% python3 -q
>>> import numpy as np
>>> from numpy import linalg as LA
>>> np.set_printoptions(suppress=True, linewidth=140)
>>> F = np.array([[-1, -2, -2, 2], [2, -1, -2, -2], [-2, 2, -1, -2], [-2, -2, 2, -1]])
>>> u = np.array([2, 3, 3])
>>> np.polyval(u, F[3])
array([ 5,  5, 17,  2])
>>> np.array([np.convolve(row, u, "same") for row in F])
array([[ -7, -13,  -8,   0],
       [  4,  -1, -13, -12],
       [ -2,  -2,  -1,  -9],
       [-10,  -8,  -2,   3]])
>>> np.convolve(F[3], u)
array([ -4, -10,  -8,  -2,   3,  -3])
>>> F @ (-1.0) ** np.arange(4)
array([-3.,  3., -3.,  3.])
>>> (F @ F)[0]
array([-3, -4, 12,  4])
>>> np.round(np.sort(np.abs(np.fft.fft(F[0]))), 2), np.round(np.sort(LA.svd(F, compute_uv=False)), 2)
(array([3.  , 3.  , 4.12, 4.12]), array([3.  , 3.  , 4.12, 4.12]))
>>> (F + F.T) / 2
array([[-1.,  0., -2.,  0.],
       [ 0., -1.,  0., -2.],
       [-2.,  0., -1.,  0.],
       [ 0., -2.,  0., -1.]])
>>> (F - F.T) / 2
array([[ 0., -2.,  0.,  2.],
       [ 2.,  0., -2.,  0.],
       [ 0.,  2.,  0., -2.],
       [-2.,  0.,  2.,  0.]])
>>> LA.matrix_power(F, 2)
array([[-3, -4, 12,  4],
       [ 4, -3, -4, 12],
       [12,  4, -3, -4],
       [-4, 12,  4, -3]])
>>> u = np.array([1, 1, 0, 2])
>>> A2 = F + np.outer(u, np.eye(4)[0])
>>> round(float(LA.det(A2) / LA.det(F)), 2), np.round(1 + LA.solve(F, u)[0], 2)
(0.75, np.float64(0.75))
>>> LA.matrix_rank(A2 - F)
np.int64(1)
>>> A2
array([[ 0., -2., -2.,  2.],
       [ 3., -1., -2., -2.],
       [-2.,  2., -1., -2.],
       [ 0., -2.,  2., -1.]])
>>> np.round(LA.eigvals(F), 2)
array([-3.+0.j,  1.+4.j,  1.-4.j, -3.+0.j])
>>> round(LA.eigvals(F).sum().real, 2)
np.float64(-4.0)
>>> round(LA.det(F.T), 2)
np.float64(153.0)
>>> np.kron(np.eye(2, dtype=int), F)
array([[-1, -2, -2,  2,  0,  0,  0,  0],
       [ 2, -1, -2, -2,  0,  0,  0,  0],
       [-2,  2, -1, -2,  0,  0,  0,  0],
       [-2, -2,  2, -1,  0,  0,  0,  0],
       [ 0,  0,  0,  0, -1, -2, -2,  2],
       [ 0,  0,  0,  0,  2, -1, -2, -2],
       [ 0,  0,  0,  0, -2,  2, -1, -2],
       [ 0,  0,  0,  0, -2, -2,  2, -1]])
>>> np.round(np.poly(F), 2)
array([  1.,   4.,  14.,  84., 153.])
>>> round(LA.det(2 * F), 2), round(float(LA.det(F)), 2)
(np.float64(2448.0), 153.0)
>>> u = np.array([-7, -2, 9, 5])
>>> arr = np.array([np.roll(u, i) for i in range(4)])
>>> arr
array([[-7, -2,  9,  5],
       [ 5, -7, -2,  9],
       [ 9,  5, -7, -2],
       [-2,  9,  5, -7]])
>>> hat = np.triu(np.array([[-2, 0, 0, 1], [-2, -1, -1, 2], [-2, -1, 0, -2], [1, -2, 0, -1]]), 1) + np.eye(4)
>>> A2 = hat @ arr @ LA.inv(hat)
>>> A2
array([[ -9.,   7.,  21.,  35.],
       [ -8.,   6.,  21.,  35.],
       [ 13., -13., -30., -35.],
       [ -2.,   9.,  14.,   5.]])
>>> LA.matrix_rank(A2)
np.int64(4)
>>> x = np.array([2, -7, 5, -7])
>>> h = np.maximum(arr @ x, 0)
>>> arr.T @ h
array([-84,  43, 125,   1])
>>> h
array([10,  0,  0,  7])
>>> np.flatnonzero(h > 1e-9)
array([0, 3])
>>> K = np.loadtxt("layer8.csv", delimiter=",")
>>> K.round(2)
array([[ 0.5 , -0.17, -0.83, -0.17],
       [-0.17,  0.94, -0.28, -0.06],
       [-0.83, -0.28, -0.39, -0.28],
       [-0.17, -0.06, -0.28,  0.94]])
>>> # orthonormal columns
>>> Q, R = LA.qr(K)
>>> np.round(Q.T @ Q, 2) + 0
array([[1., 0., 0., 0.],
       [0., 1., 0., 0.],
       [0., 0., 1., 0.],
       [0., 0., 0., 1.]])
>>> np.trace(Q @ Q.T)
np.float64(4.0)
>>> Q.round(2)
array([[-0.5 ,  0.17, -0.83, -0.17],
       [ 0.17, -0.94, -0.28, -0.06],
       [ 0.83,  0.28, -0.39, -0.28],
       [ 0.17,  0.06, -0.28,  0.94]])
>>> np.round(Q @ R, 2)
array([[ 0.5 , -0.17, -0.83, -0.17],
       [-0.17,  0.94, -0.28, -0.06],
       [-0.83, -0.28, -0.39, -0.28],
       [-0.17, -0.06, -0.28,  0.94]])
>>> hat = np.triu(np.array([[5, -9, 1, -3], [1, 0, 7, 0], [3, 3, 0, 5], [5, 6, -4, -7]]), 1) + np.eye(4)
>>> A2 = hat @ K @ LA.inv(hat)
>>> round(np.trace(A2), 2), np.trace(K)
(np.float64(2.0), np.float64(2.0))
>>> np.round(K.T @ K, 2) + 0
array([[1., 0., 0., 0.],
       [0., 1., 0., 0.],
       [0., 0., 1., 0.],
       [0., 0., 0., 1.]])
>>> np.round(LA.pinv(K), 2)
array([[ 0.5 , -0.17, -0.83, -0.17],
       [-0.17,  0.94, -0.28, -0.06],
       [-0.83, -0.28, -0.39, -0.28],
       [-0.17, -0.06, -0.28,  0.94]])
>>> np.round(LA.svd(K, compute_uv=False), 2)
array([1., 1., 1., 1.])
>>> np.round(LA.norm(K, axis=0), 2)
array([1., 1., 1., 1.])
>>> round(K[:, 0] @ K[:, 3], 2)
np.float64(0.0)
>>> E = np.loadtxt("case11.csv", delimiter=",")
>>> E.round(2)
array([[-15.63,   8.52,   9.11],
       [ 15.78,  12.26,  -0.77],
       [  9.96, -14.52,  -9.48],
       [  8.6 , -15.44,  -9.36],
       [ -5.02, -18.51,  -5.66],
       [-15.81,   8.23,   9.06],
       [  3.42, -17.81,  -8.44],
       [-13.76,  11.02,   9.44],
       [-18.7 ,  -5.41,   4.59],
       [ 17.04,  10.27,  -2.03],
       [ -2.39,  18.09,   8.18],
       [ -3.47, -18.67,  -6.28],
       [-18.78,   0.17,   6.88],
       [ -2.56, -18.7 ,  -6.63],
       [-18.95,  -2.96,   5.68],
       [-10.77,  13.9 ,   9.53],
       [ 15.04,  13.18,  -0.13],
       [-17.77,  -8.71,   2.92],
       [  9.63,  17.19,   3.45],
       [-17.79,   4.17,   8.14],
       [ 12.9 ,  15.21,   1.47],
       [ -6.81,  16.45,   9.12],
       [ -1.  , -18.64,  -7.17],
       [  8.47, -15.52,  -9.35]])
>>> # rows and columns are dependent
>>> gram = np.cov(E, rowvar=False)
>>> np.round(np.polyfit(E[:, 0], E[:, 2], 1), 2)
array([-0.34, -0.05])
>>> np.round(np.corrcoef(E.T), 2)
array([[ 1.  ,  0.04, -0.61],
       [ 0.04,  1.  ,  0.77],
       [-0.61,  0.77,  1.  ]])
>>> np.round(LA.eigvalsh(gram)[::-1], 2) + 0
array([233.56, 174.41,   0.  ])
>>> u, v = arr[2], arr[0]
>>> u @ u
np.int64(159)
>>> p = (u @ v) / (u @ u) * u
>>> p.round(2)
array([-8.26, -4.59,  6.43,  1.84])
>>> np.round(LA.norm(u + v) ** 2 + LA.norm(u - v) ** 2, 2)
np.float64(636.0)
>>> U, sigma, vt = LA.svd(E)
>>> evecs = vt[:(sigma > 1e-8).sum()]
>>> rng = np.random.default_rng(9704)
>>> x = E[8] + 2 * E[11] + rng.integers(2) * np.eye(3)[2]
>>> x.round(2)
array([-25.65, -42.75,  -6.97])
>>> np.round(np.diag(evecs.T @ evecs), 2)
array([0.9 , 0.87, 0.23])
>>> round(float(np.trace(LA.pinv(E) @ E)), 2)
2.0
>>> np.allclose(E[:-1].T @ LA.lstsq(E[:-1].T, E[-1])[0], E[-1])
True
>>> Xs = E - E.mean(axis=0)
>>> U, sigma, vt = LA.svd(Xs, full_matrices=False)
>>> LA.matrix_rank(Xs)
np.int64(2)
>>> np.round(sigma ** 2 / (sigma ** 2).sum(), 2) + 0
array([0.57, 0.43, 0.  ])
>>> A2 = np.array([[0, 2, 1, 1]])
>>> mat = A2.T @ A2
>>> mat
array([[0, 0, 0, 0],
       [0, 4, 2, 2],
       [0, 2, 1, 1],
       [0, 2, 1, 1]])
>>> gram = mat.T @ mat
>>> (mat @ mat.T).shape
(4, 4)
>>> np.diag(gram)
array([ 0, 24,  6,  6])
>>> np.allclose(gram, gram.T)
True
>>> gram
array([[ 0,  0,  0,  0],
       [ 0, 24, 12, 12],
       [ 0, 12,  6,  6],
       [ 0, 12,  6,  6]])
>>> np.round(LA.svd(mat, compute_uv=False) ** 2, 2) + 0
array([36.,  0.,  0.,  0.])
>>> hat = np.triu(np.array([[1, 2, -2, -2], [1, -1, 0, 0], [-2, -1, 0, 0], [1, -2, -2, 1]]), 1) + np.eye(4)
>>> A2 = hat @ gram @ LA.inv(hat)
>>> np.round(np.poly(A2), 2) + 0
array([  1., -36.,   0.,   0.,   0.])
>>> LA.matrix_rank(A2)
np.int64(1)
>>> np.round(LA.det(A2), 2)
np.float64(0.0)
>>> hat @ gram - gram @ hat
array([[0., 0., 0., 0.],
       [0., 0., 0., 0.],
       [0., 0., 0., 0.],
       [0., 0., 0., 0.]])
>>> A2
array([[ 0.,  0.,  0.,  0.],
       [ 0., 24., 12., 12.],
       [ 0., 12.,  6.,  6.],
       [ 0., 12.,  6.,  6.]])
